$ ipython --no-banner

In [1]: import numpy as np

In [2]: import numpy.linalg as la

In [3]: np.set_printoptions(suppress=True, linewidth=200)

In [4]: feats = np.array([[4, 1, 2, 0, 1, 4, 3, 0],
   ...:     [4, 1, 2, 0, 1, 4, 3, 0],
   ...:     [3, 0, 1, -1, 0, 3, 2, -1],
   ...:     [6, 3, 4, 2, 3, 6, 5, 2]])

In [5]: print(feats)
[[ 4  1  2  0  1  4  3  0]
 [ 4  1  2  0  1  4  3  0]
 [ 3  0  1 -1  0  3  2 -1]
 [ 6  3  4  2  3  6  5  2]]

In [6]: left, s, vt = la.svd(feats)

In [7]: V = vt[:(s > 1e-8).sum()]

In [8]: rng = np.random.default_rng(2388)

In [9]: vec = feats[2] + 3 * feats[3] + rng.integers(2) * np.eye(8)[3]

In [10]: print(vec)
[21.  9. 13.  6.  9. 21. 17.  5.]

In [11]: print(np.round(np.diag(V.T @ V), 2))
[0.36 0.17 0.13 0.31 0.17 0.36 0.19 0.31]

In [12]: print(np.allclose(V.T @ V @ vec, vec))
False

In [13]: left, s, vt = la.svd(feats)

In [14]: print(np.argmax(s[:-1] / (s[1:] + 1e-6)) + 1)
2

In [15]: Y = left[:, :2] @ np.diag(s[:2]) @ vt[:2]

In [16]: print(Y.round(2) + 0)
[[ 4.  1.  2.  0.  1.  4.  3.  0.]
 [ 4.  1.  2.  0.  1.  4.  3.  0.]
 [ 3.  0.  1. -1.  0.  3.  2. -1.]
 [ 6.  3.  4.  2.  3.  6.  5.  2.]]

In [17]: print(round(la.norm(feats - Y, 2), 2), round(float(s[2]), 2))
0.0 0.0

In [18]: print(la.matrix_rank(feats, rtol=0.05))
2

In [19]: print(round(la.norm(feats, 2) / la.norm(feats), 2))
0.98

In [20]: print([round(float(x), 2) for x in la.svd(feats, compute_uv=False)[:3]])
[15.7, 3.41, 0.0]

In [21]: print(la.cond(feats) > 100)
True

In [22]: print(np.argsort(-la.norm(feats, axis=0).round(6), kind="stable")[:3])
[0 5 6]

In [23]: print(la.matrix_rank(feats, rtol=0.1))
2

In [24]: vec = np.array([2, 3, 4, -1, 0, -4, 0, 2])

In [25]: print(np.sign((feats @ vec).round(6)))
[ 1  1 -1  1]

In [26]: print(la.norm(feats @ vec) <= la.norm(feats, 2) * la.norm(vec) + 1e-9)
True

In [27]: print(feats * vec)
[[  8   3   8   0   0 -16   0   0]
 [  8   3   8   0   0 -16   0   0]
 [  6   0   4   1   0 -12   0  -2]
 [ 12   9  16  -2   0 -24   0   4]]

In [28]: print(feats @ np.ones(8))
[15. 15.  7. 31.]

In [29]: vec @ feats
ValueError: matmul: Input operand 1 has a mismatch in its core dimension 0, with gufunc signature (n?,k),(k,m?)->(n?,m?) (size 4 is different from 8)


In [30]: print(feats @ (2 * vec))
[ 6  6 -6 30]

In [31]: Y = feats / np.sqrt((feats ** 2).mean(axis=1, keepdims=True))

In [32]: print(np.round(la.norm(Y, axis=1), 2))
[2.83 2.83 2.83 2.83]

In [33]: print(Y[2].round(2))
[ 1.7   0.    0.57 -0.57  0.    1.7   1.13 -0.57]

In [34]: print(la.matrix_rank(Y) == la.matrix_rank(feats))
True

In [35]: print(np.round(feats - feats.mean(axis=1, keepdims=True), 2))
[[ 2.12 -0.88  0.12 -1.88 -0.88  2.12  1.12 -1.88]
 [ 2.12 -0.88  0.12 -1.88 -0.88  2.12  1.12 -1.88]
 [ 2.12 -0.88  0.12 -1.88 -0.88  2.12  1.12 -1.88]
 [ 2.12 -0.88  0.12 -1.88 -0.88  2.12  1.12 -1.88]]

In [36]: data = np.load("dump.npy")

In [37]: print(data)
[[-1  0 -1  0 -1  0]
 [ 1  2  1  2  1  2]
 [-2  2 -2  2 -2  2]
 [-1  0 -1  0 -1  0]
 [ 1  2  1  2  1  2]
 [-2  2 -2  2 -2  2]]

In [38]: Y = data / la.norm(data, axis=1, keepdims=True)

In [39]: gram = Y @ Y.T

In [40]: print(round(np.degrees(np.arccos(np.clip(gram[2, 1], -1, 1))), 2))
71.57

In [41]: J = np.load("sample3.npy")

In [42]: print(J)
[[32 40 24 21 25]
 [ 7  5  4  5  8]
 [31 36 30 30 20]
 [27 33 33 28 34]
 [28 32 34 31 25]
 [17 18 26 24 24]
 [27 31 25 26 18]
 [25 31 25 18 30]
 [31 37 32 31 26]
 [22 23 28 32 17]
 [23 26 22 22 18]
 [24 27 31 27 25]
 [27 31 29 26 22]
 [22 23 32 32 21]
 [23 25 18 21 10]
 [30 37 29 27 29]
 [26 31 24 22 23]
 [22 26 23 18 25]
 [23 28 28 24 32]
 [32 40 26 21 27]
 [17 17 22 23 16]
 [27 33 31 28 32]]

In [43]: theta = np.radians(90)

In [44]: R = np.eye(5)

In [45]: R[3, 3] = R[1, 1] = np.cos(theta)

In [46]: R[3, 1], R[1, 3] = -np.sin(theta), np.sin(theta)

In [47]: print(R.round(2) + 0)
[[ 1.  0.  0.  0.  0.]
 [ 0.  0.  0.  1.  0.]
 [ 0.  0.  1.  0.  0.]
 [ 0. -1.  0.  0.  0.]
 [ 0.  0.  0.  0.  1.]]

In [48]: Y = J @ R.T

In [49]: print(np.allclose(la.norm(J, axis=1), la.norm(Y, axis=1)))
True

In [50]: print(np.allclose(J @ J.T, Y @ Y.T))
True

In [51]: print(Y.round(2))
[[ 32.  21.  24. -40.  25.]
 [  7.   5.   4.  -5.   8.]
 [ 31.  30.  30. -36.  20.]
 [ 27.  28.  33. -33.  34.]
 [ 28.  31.  34. -32.  25.]
 [ 17.  24.  26. -18.  24.]
 [ 27.  26.  25. -31.  18.]
 [ 25.  18.  25. -31.  30.]
 [ 31.  31.  32. -37.  26.]
 [ 22.  32.  28. -23.  17.]
 [ 23.  22.  22. -26.  18.]
 [ 24.  27.  31. -27.  25.]
 [ 27.  26.  29. -31.  22.]
 [ 22.  32.  32. -23.  21.]
 [ 23.  21.  18. -25.  10.]
 [ 30.  27.  29. -37.  29.]
 [ 26.  22.  24. -31.  23.]
 [ 22.  18.  23. -26.  25.]
 [ 23.  24.  28. -28.  32.]
 [ 32.  21.  26. -40.  27.]
 [ 17.  23.  22. -17.  16.]
 [ 27.  28.  31. -33.  32.]]

In [52]: print(round(la.det(R), 2), np.trace(R))
1.0 3.0

In [53]: basis = np.array([[0.3, 0.8, 0.3, 0.8, 0.9], [1.4, -0.3, 1.1, -0.7, -2.8]])

In [54]: M = np.array([[0, 0],
    ...:     [-3, 2],
    ...:     [3, -3],
    ...:     [2, 0],
    ...:     [-3, 1],
    ...:     [2, -1],
    ...:     [0, 3],
    ...:     [3, 2],
    ...:     [-2, -1],
    ...:     [3, 3],
    ...:     [-1, -2],
    ...:     [-3, 3],
    ...:     [-1, -3],
    ...:     [1, 3],
    ...:     [0, -3],
    ...:     [1, -2],
    ...:     [3, 3],
    ...:     [-1, 2],
    ...:     [2, 3],
    ...:     [1, -3],
    ...:     [1, 0],
    ...:     [-3, -3],
    ...:     [-1, 0],
    ...:     [0, 3],
    ...:     [-1, 1]]) @ basis + 0.1 * rng.normal(size=(25, 5))

In [55]: print(M.round(2) + 0)
[[  0.     0.02  -0.06  -0.28   0.16]
 [  1.93  -2.89   1.28  -3.87  -8.24]
 [ -3.11   3.16  -2.41   4.51  11.09]
 [  0.58   1.48   0.82   1.65   1.84]
 [  0.45  -2.64   0.03  -2.98  -5.58]
 [ -0.76   1.89  -0.64   2.31   4.58]
 [  4.23  -0.79   3.33  -2.05  -8.19]
 [  3.73   1.81   3.26   1.03  -3.  ]
 [ -2.    -1.4   -1.75  -0.62   1.09]
 [  5.3    1.44   4.13   0.43  -5.55]
 [ -3.2   -0.21  -2.47   0.66   4.72]
 [  3.24  -3.33   2.35  -4.46 -10.97]
 [ -4.52   0.14  -3.64   1.34   7.61]
 [  4.41  -0.17   3.65  -1.44  -7.54]
 [ -4.25   0.85  -3.32   2.24   8.17]
 [ -2.53   1.5   -1.88   1.98   6.51]
 [  5.16   1.36   4.23   0.36  -5.78]
 [  2.4   -1.27   1.86  -2.2   -6.56]
 [  4.85   0.66   3.86  -0.51  -6.84]
 [ -4.09   1.58  -2.99   2.97   9.27]
 [  0.22   0.72   0.34   0.76   0.84]
 [ -5.18  -1.56  -4.25  -0.41   5.71]
 [ -0.05  -0.83  -0.27  -0.77  -0.89]
 [  4.26  -0.9    3.32  -2.05  -8.44]
 [  1.23  -1.17   0.61  -1.53  -3.75]]

In [56]: rank = la.matrix_rank(feats)

In [57]: print(rank)
2

In [58]: N = la.svd(feats)[2][rank:].T

In [59]: print(np.allclose(feats @ N, 0))
True

In [60]: print(la.matrix_rank(feats.T @ feats), la.matrix_rank(feats @ feats.T))
2 2

In [61]: print(np.round(feats @ N, 2) + 0)
[[0. 0. 0. 0. 0. 0.]
 [0. 0. 0. 0. 0. 0.]
 [0. 0. 0. 0. 0. 0.]
 [0. 0. 0. 0. 0. 0.]]

In [62]: print(N.shape)
(8, 6)

In [63]: print(data @ data)
[[ 2 -4  2 -4  2 -4]
 [-6 12 -6 12 -6 12]
 [ 0  0  0  0  0  0]
 [ 2 -4  2 -4  2 -4]
 [-6 12 -6 12 -6 12]
 [ 0  0  0  0  0  0]]

In [64]: print(np.round(np.sort(np.abs(la.eigvals(data))), 2) + 0)
[0. 0. 0. 0. 0. 2.]

In [65]: print(np.trace(data))
2

In [66]: print((data + data.T) / 2)
[[-1.   0.5 -1.5 -0.5  0.  -1. ]
 [ 0.5  2.   1.5  1.   1.5  2. ]
 [-1.5  1.5 -2.   0.5 -0.5  0. ]
 [-0.5  1.   0.5  0.   0.5  1. ]
 [ 0.   1.5 -0.5  0.5  1.   0. ]
 [-1.   2.   0.   1.   0.   2. ]]

In [67]: print(np.allclose(data, data.T))
False

In [68]: W0 = np.array([[4, 1, 1, 3, 3],
    ...:     [1, 2, 1, 2, 3],
    ...:     [1, 1, 4, 3, 3],
    ...:     [3, 2, 3, 0, 3],
    ...:     [3, 3, 3, 3, 4]])

In [69]: w1 = np.array([[2, 3, -3, -1],
    ...:     [-2, -3, 2, 2],
    ...:     [1, -2, 0, 2],
    ...:     [0, 1, 0, -3],
    ...:     [-3, -3, 3, -2]])

In [70]: b = np.array([-2, -2, 3, -2])

In [71]: act = np.maximum(J @ w1 + b, 0)

In [72]: print((act > 0).astype(int))
[[0 0 1 0]
 [0 0 1 0]
 [0 0 1 0]
 [0 0 1 0]
 [0 0 1 0]
 [0 0 1 0]
 [0 0 1 0]
 [0 0 1 0]
 [0 0 1 0]
 [0 0 1 0]
 [0 0 1 0]
 [0 0 1 0]
 [0 0 1 0]
 [0 0 1 0]
 [0 0 1 0]
 [0 0 1 0]
 [0 0 1 0]
 [0 0 1 0]
 [0 0 1 0]
 [0 0 1 0]
 [0 0 1 0]
 [0 0 1 0]]

In [73]: print(act)
[[ 0  0 62  0]
 [ 0  0 16  0]
 [ 0  0 42  0]
 [ 0  0 90  0]
 [ 0  0 58  0]
 [ 0  0 60  0]
 [ 0  0 38  0]
 [ 0  0 80  0]
 [ 0  0 62  0]
 [ 0  0 34  0]
 [ 0  0 40  0]
 [ 0  0 60  0]
 [ 0  0 50  0]
 [ 0  0 46  0]
 [ 0  0 14  0]
 [ 0  0 74  0]
 [ 0  0 56  0]
 [ 0  0 64  0]
 [ 0  0 86  0]
 [ 0  0 68  0]
 [ 0  0 34  0]
 [ 0  0 84  0]]

In [74]: print(la.matrix_rank(act))
1

In [75]: basis = np.array([[-1, 1], [2, 1], [-1, -1], [1, 1]])

In [76]: print(w1 @ basis)
[[  6   7]
 [ -4  -5]
 [ -3   1]
 [ -1  -2]
 [ -8 -11]]

In [77]: print(act @ basis)
[[-62 -62]
 [-16 -16]
 [-42 -42]
 [-90 -90]
 [-58 -58]
 [-60 -60]
 [-38 -38]
 [-80 -80]
 [-62 -62]
 [-34 -34]
 [-40 -40]
 [-60 -60]
 [-50 -50]
 [-46 -46]
 [-14 -14]
 [-74 -74]
 [-56 -56]
 [-64 -64]
 [-86 -86]
 [-68 -68]
 [-34 -34]
 [-84 -84]]

In [78]: print((act @ basis).round(6).argmax(axis=1))
[0 0 0 0 0 0 0 0 0 0 0 0 0 0 0 0 0 0 0 0 0 0]

In [79]: u = np.array([3, 0, 3])

In [80]: X = 3 * np.eye(3) + np.outer(u, u)

In [81]: print(X)
[[12.  0.  9.]
 [ 0.  3.  0.]
 [ 9.  0. 12.]]

In [82]: print(round(la.det(X), 2))
189.0

In [83]: print(np.round(np.sort(la.eigvals(X).real), 2))
[ 3.  3. 21.]

In [84]: print((la.matrix_power((X != 0) + (X.T != 0) + np.eye(3), 3) > 0).astype(int))
[[1 0 1]
 [0 1 0]
 [1 0 1]]

In [85]: print(np.flatnonzero(la.matrix_power((X != 0) + (X.T != 0) + np.eye(3), 3)[0]))
[0 2]

In [86]: print(X @ X)
[[225.   0. 216.]
 [  0.   9.   0.]
 [216.   0. 225.]]

In [87]: L = la.cholesky(X)

In [88]: print(round(np.prod(np.diag(L)) ** 2, 2), round(la.det(X), 2))
189.0 189.0

In [89]: print(la.eigvalsh(X).min() > 0)
True

In [90]: print(L.round(2))
[[3.46 0.   0.  ]
 [0.   1.73 0.  ]
 [2.6  0.   2.29]]

In [91]: evals, V = la.eigvalsh(X)
ValueError: too many values to unpack (expected 2)


In [92]: evals, V = la.eigh(X)

In [93]: print(np.round(V.T @ X @ V, 2) + 0)
[[ 3.  0.  0.]
 [ 0.  3.  0.]
 [ 0.  0. 21.]]

In [94]: print(np.round(la.svd(X, compute_uv=False), 2))
[21.  3.  3.]

In [95]: print(np.round(V @ np.diag(evals) @ V.T, 2))
[[12.  0.  9.]
 [ 0.  3.  0.]
 [ 9.  0. 12.]]

In [96]: print(np.allclose(X, X.T))
True

In [97]: print(np.round(np.abs(la.eigvals(X)).max(), 2))
21.0

In [98]: Y = np.array([[5]])

In [99]: basis = np.array([[0, 2, 0, 0, 1, 0, 2, 1],
    ...:     [0, 0, 1, 2, 1, 1, 0, 2],
    ...:     [1, 0, 0, 0, 0, 2, 1, 2],
    ...:     [2, 0, 0, 2, 2, 0, 0, 0],
    ...:     [2, 2, 0, 1, 2, 0, 0, 2],
    ...:     [2, 0, 1, 1, 1, 0, 1, 1],
    ...:     [0, 2, 1, 0, 1, 0, 1, 0],
    ...:     [2, 2, 2, 2, 0, 2, 2, 0]])

In [100]: A = np.block([[Y, np.array([[1, -2, -2, -1, -1, -3, 2, -2]])], [np.zeros((8, 1)), basis]])

In [101]: print(A)
[[ 5.  1. -2. -2. -1. -1. -3.  2. -2.]
 [ 0.  0.  2.  0.  0.  1.  0.  2.  1.]
 [ 0.  0.  0.  1.  2.  1.  1.  0.  2.]
 [ 0.  1.  0.  0.  0.  0.  2.  1.  2.]
 [ 0.  2.  0.  0.  2.  2.  0.  0.  0.]
 [ 0.  2.  2.  0.  1.  2.  0.  0.  2.]
 [ 0.  2.  0.  1.  1.  1.  0.  1.  1.]
 [ 0.  0.  2.  1.  0.  1.  0.  1.  0.]
 [ 0.  2.  2.  2.  2.  0.  2.  2.  0.]]

In [102]: Y = A / la.norm(A, axis=1, keepdims=True)

In [103]: gram = Y @ Y.T

In [104]: print(np.round(la.norm(Y, axis=1), 2))
[1. 1. 1. 1. 1. 1. 1. 1. 1.]

In [105]: print(gram[6].round(2))
[-0.09  0.42  0.6   0.53  0.77  0.73  1.    0.38  0.68]

In [106]: print((gram - 2 * np.eye(9)).round(6).argmax(axis=1))
[4 7 6 2 6 6 4 1 6]
